In [1]: import numpy as np

In [2]: from numpy import linalg as LA

In [3]: np.set_printoptions(precision=4, suppress=True, linewidth=100, sign=" ")

In [4]: def tidy(a):
   ...:     return np.round(a, 4) + 0
   ...: 

In [5]: M = np.load("test8.npy")

In [6]: M
Out[6]: 
array([[  5,   5,   5,   5],
       [  5,  10,  10,  10],
       [  5,  10,  15,  15],
       [  5,  10,  15,  20]])

In [7]: # equal to its transpose

In [8]: rng = np.random.default_rng(59183)

In [9]: other = M + rng.integers(-2, 3, (4, 1)) @ rng.integers(-2, 3, (1, 4))

In [10]: other
Out[10]: 
array([[  9,   3,   5,   1],
       [  9,   8,  10,   6],
       [  1,  12,  15,  19],
       [  5,  10,  15,  20]])

In [11]: other - M
Out[11]: 
array([[ 4, -2,  0, -4],
       [ 4, -2,  0, -4],
       [-4,  2,  0,  4],
       [ 0,  0,  0,  0]])

In [12]: vec = np.array([-1, 1, 0, -1])

In [13]: rhs = M @ vec

In [14]: rhs
Out[14]: array([ -5,  -5, -10, -15])

In [15]: tidy(LA.solve(M, rhs + M[:, 3]))
Out[15]: array([-1.,  1.,  0.,  0.])

In [16]: tidy(LA.solve(M, rhs))
Out[16]: array([-1.,  1.,  0., -1.])

In [17]: tidy(LA.solve(M, M[:, 1]))
Out[17]: array([ 0.,  1.,  0.,  0.])

In [18]: w, vecs = LA.eig(M)

In [19]: tidy(w)
Out[19]: array([ 41.4543,   5.    ,   2.1301,   1.4156])

In [20]: tidy(np.sort(LA.eigvals(M @ M)))
Out[20]: array([    2.0039,     4.5374,    25.    ,  1718.4587])

In [21]: tidy(np.prod(w))
Out[21]: np.float64(625.0)

In [22]: feats = np.array([[-3, -2, -1, 0], [1, 2, 3, 4], [5, 6, 7, 8], [9, 10, 11, 12]])

In [23]: # looks like rank 2

In [24]: left, s, VT = LA.svd(feats)

In [25]: tidy(s)
Out[25]: array([ 25.5777,   3.1277,   0.    ,   0.    ])

In [26]: np.argmax(s[:-1] / (s[1:] + 1e-6)) + 1
Out[26]: np.int64(2)

In [27]: other = left[:, :2] @ np.diag(s[:2]) @ VT[:2]

In [28]: tidy(np.abs(feats - other).max())
Out[28]: np.float64(0.0)

In [29]: tidy(other)
Out[29]: 
array([[-3., -2., -1.,  0.],
       [ 1.,  2.,  3.,  4.],
       [ 5.,  6.,  7.,  8.],
       [ 9., 10., 11., 12.]])

In [30]: tidy(LA.norm(feats - other, 2)), tidy(s[2])
Out[30]: (np.float64(0.0), np.float64(0.0))
